% python3 -q
>>> import numpy as np
>>> from numpy import linalg as LA
>>> np.set_printoptions(suppress=True, linewidth=140)
>>> O, _ = LA.qr(np.array([[-0.7, -1.0, 0.6, -0.9],
...     [-0.3, -0.2, -0.5, -0.2],
...     [1.7, -1.0, -0.4, -0.6],
...     [-1.5, 0.7, 0.0, -0.9]]))
>>> M = O[:, :3]
>>> M.round(1)
array([[-0.3, -0.9, -0.3],
       [-0.1, -0.2,  0.9],
       [ 0.7, -0.3,  0.3],
       [-0.6,  0.1,  0.3]])
>>> vec = np.array([1, 1, 2])
>>> y = M @ vec
>>> np.round(LA.solve(M.T @ M, M.T @ y), 1)
array([1., 1., 2.])
>>> np.round(LA.lstsq(M, y)[0], 1)
array([1., 1., 2.])
>>> try:
...     LA.solve(M, y)
... except LA.LinAlgError as e:
...     print("failed:", e)
... 
failed: Last 2 dimensions of the array must be square
>>> np.round(LA.pinv(M) @ M, 1) + 0
array([[1., 0., 0.],
       [0., 1., 0.],
       [0., 0., 1.]])
>>> rng = np.random.default_rng(360)
>>> y = y + 0.1 * rng.normal(size=4)
>>> y.round(1)
array([-1.7,  1.4,  1. ,  0.1])
>>> b, *_ = LA.lstsq(M, y)
>>> [round(float(LA.norm(LA.solve(M.T @ M + lam * np.eye(3), M.T @ y))), 2) for lam in (0, 1, 10, 100)]
[2.37, 1.18, 0.22, 0.02]
>>> b.round()
array([1., 1., 2.])
>>> np.round(M.T @ (y - M @ b), 1) + 0
array([0., 0., 0.])
>>> O, vecs = LA.qr(M[:, :2])[0], LA.qr(M[:, 2:])[0]
>>> sv = LA.svd(O.T @ vecs, compute_uv=False)
>>> round(float(LA.norm(O @ O.T - vecs @ vecs.T, 2)), 1)
1.0
>>> np.round(np.degrees(np.arccos(sv.clip(0, 1))), 1)
array([90.])
>>> hat = M @ LA.solve(M.T @ M, M.T)
>>> np.allclose(hat @ hat, hat)
True
>>> np.round(LA.eigvalsh(hat), 1) + 0
array([0., 1., 1., 1.])
>>> np.round((np.eye(4) - hat) @ M, 1) + 0
array([[0., 0., 0.],
       [0., 0., 0.],
       [0., 0., 0.],
       [0., 0., 0.]])
>>> X = np.tril(np.array([[3, 5, 4, 2], [9, 1, 7, 8], [1, 8, 9, 2], [5, 1, 3, 7]]), -1) + np.eye(4, dtype=int)
>>> X
array([[1, 0, 0, 0],
       [9, 1, 0, 0],
       [1, 8, 1, 0],
       [5, 1, 3, 1]])
>>> Uu, sv, Vt = LA.svd(X, full_matrices=False)
>>> round(float(np.sqrt((sv ** 2).sum())), 1), np.round(LA.norm(X), 1)
(13.6, np.float64(13.6))
>>> np.round(sv / sv[0], 1) + 0
array([1. , 0.7, 0.2, 0. ])
>>> np.round(Vt @ Vt.T, 1) + 0
array([[1., 0., 0., 0.],
       [0., 1., 0., 0.],
       [0., 0., 1., 0.],
       [0., 0., 0., 1.]])
>>> LA.cond(X) > 100
np.True_
>>> np.argsort(-LA.norm(X, axis=0).round(6), kind="stable")[:3]
array([0, 1, 2])
>>> [round(float(x), 1) for x in LA.svd(X, compute_uv=False)[:3]]
[11.0, 7.5, 2.7]
>>> LA.matrix_rank(X, rtol=0.1)
np.int64(3)
>>> LA.matrix_rank(X - X[0, 0] * np.eye(4))
np.int64(3)
>>> [int(LA.matrix_rank(LA.matrix_power(X, p))) for p in range(1, 5)]
[4, 4, 4, 4]
>>> X @ X
array([[ 1,  0,  0,  0],
       [18,  1,  0,  0],
       [74, 16,  1,  0],
       [22, 26,  6,  1]])
>>> np.round(np.sort(LA.eigvals(X)), 1)
array([1., 1., 1., 1.])
>>> A = np.array([[0, 2, 3], [0, 2, 1], [2, 3, 0]])
>>> hat = np.triu(np.array([[2, 5, -1], [5, 2, -8], [-9, -6, 0]]), 1) + np.eye(3)
>>> B = hat @ A @ LA.inv(hat)
>>> hat @ A - A @ hat
array([[ -2.,   7.,  21.],
       [-16., -24.,  16.],
       [  0., -10.,  26.]])
>>> np.trace(B), np.trace(A)
(np.float64(2.0), np.int64(2))
>>> np.round(LA.det(B), 1)
np.float64(-8.0)
>>> np.round(np.poly(B), 1)
array([ 1., -2., -9.,  8.])
>>> B
array([[ -2.,  19., 158.],
       [-16.,  58., 449.],
       [  2.,  -7., -54.]])
>>> LA.matrix_rank(B)
np.int64(3)
>>> labels = rng.permutation(3)
>>> B = A[:, labels] * rng.choice([-1, 1], 3)
>>> B
array([[ 0, -2, -3],
       [ 0, -2, -1],
       [ 2, -3,  0]])
>>> Uu, _, Vt = LA.svd(A.T @ B)
>>> np.round(Uu @ Vt, 1) + 0
array([[ 1.,  0.,  0.],
       [ 0., -1.,  0.],
       [ 0.,  0., -1.]])
>>> np.round(LA.lstsq(A, B)[0], 1) + 0
array([[ 1.,  0.,  0.],
       [ 0., -1.,  0.],
       [ 0.,  0., -1.]])
>>> F = np.array([[3, 3, 1, 2], [0, 2, 0, 3]])
>>> F
array([[3, 3, 1, 2],
       [0, 2, 0, 3]])
>>> round(float(LA.norm(F[1], 1)), 1), np.round(LA.norm(F[1], np.inf), 1)
(5.0, np.float64(3.0))
>>> round(float(LA.norm(F, 1)), 1), round(LA.norm(F, np.inf), 1)
(5.0, np.float64(9.0))
>>> np.round(LA.norm(F) ** 2 / LA.norm(F, 2) ** 2, 1)
np.float64(1.2)
>>> np.round(LA.norm(F, axis=0), 1)
array([3. , 3.6, 1. , 3.6])
>>> F[1] @ F[0]
np.int64(12)
>>> np.round(LA.norm(F, axis=1), 1)
array([4.8, 3.6])
>>> LA.norm(F, axis=1).argmax()
np.int64(0)
>>> E = np.load("dump.npy")
>>> E
array([[ 2.1,  1.7,  1.3],
       [-0.2,  1.7,  2.5],
       [ 2.9,  0.8, -0.2],
       [ 1.3,  2.5, -0.9],
       [-1.9, -1.9,  1.4],
       [ 1. , -2.3, -1.6],
       [ 1.2,  0.3,  2.7],
       [-0.8, -2.8,  0.7],
       [-0.8, -2.9,  0.3],
       [-1.1,  2.8,  0.1],
       [-2.6, -0.8, -1.3],
       [-2.4, -0.2,  1.8],
       [-0.8, -1.4, -2.5],
       [ 2.7,  1.3,  0.3],
       [ 1.8, -2.1, -1.1],
       [-2.7,  1.2, -0.2],
       [ 1. ,  0.5, -2.8],
       [-2.6,  0.9,  1.2],
       [-0.3, -0.6,  2.9],
       [ 2.7,  0.8,  1.2],
       [-0.8, -2.7,  1.1],
       [-1. , -0.6,  2.8],
       [-0.1, -0.9, -2.9],
       [-1.4,  2.7,  0. ],
       [-2.5,  0.8,  1.5],
       [ 0.3,  1.9, -2.3],
       [ 2.6,  0.5, -1.5]])
>>> hat = E @ LA.solve(E.T @ E, E.T)
>>> np.round(np.trace(hat), 1)
np.float64(3.0)
>>> np.round(hat @ E[:, 0], 1)
array([ 2.1, -0.2,  2.9,  1.3, -1.9,  1. ,  1.2, -0.8, -0.8, -1.1, -2.6, -2.4, -0.8,  2.7,  1.8, -2.7,  1. , -2.6, -0.3,  2.7, -0.8, -1. ,
       -0.1, -1.4, -2.5,  0.3,  2.6])
>>> LA.matrix_rank(np.eye(27) - hat)
np.int64(24)
>>> np.round(np.diag(hat), 1)
array([0.1, 0.1, 0.1, 0.1, 0.1, 0.1, 0.1, 0.1, 0.1, 0.1, 0.1, 0.1, 0.1, 0.1, 0.1, 0.1, 0.1, 0.1, 0.1, 0.1, 0.1, 0.1, 0.1, 0.1, 0.1, 0.1,
       0.1])
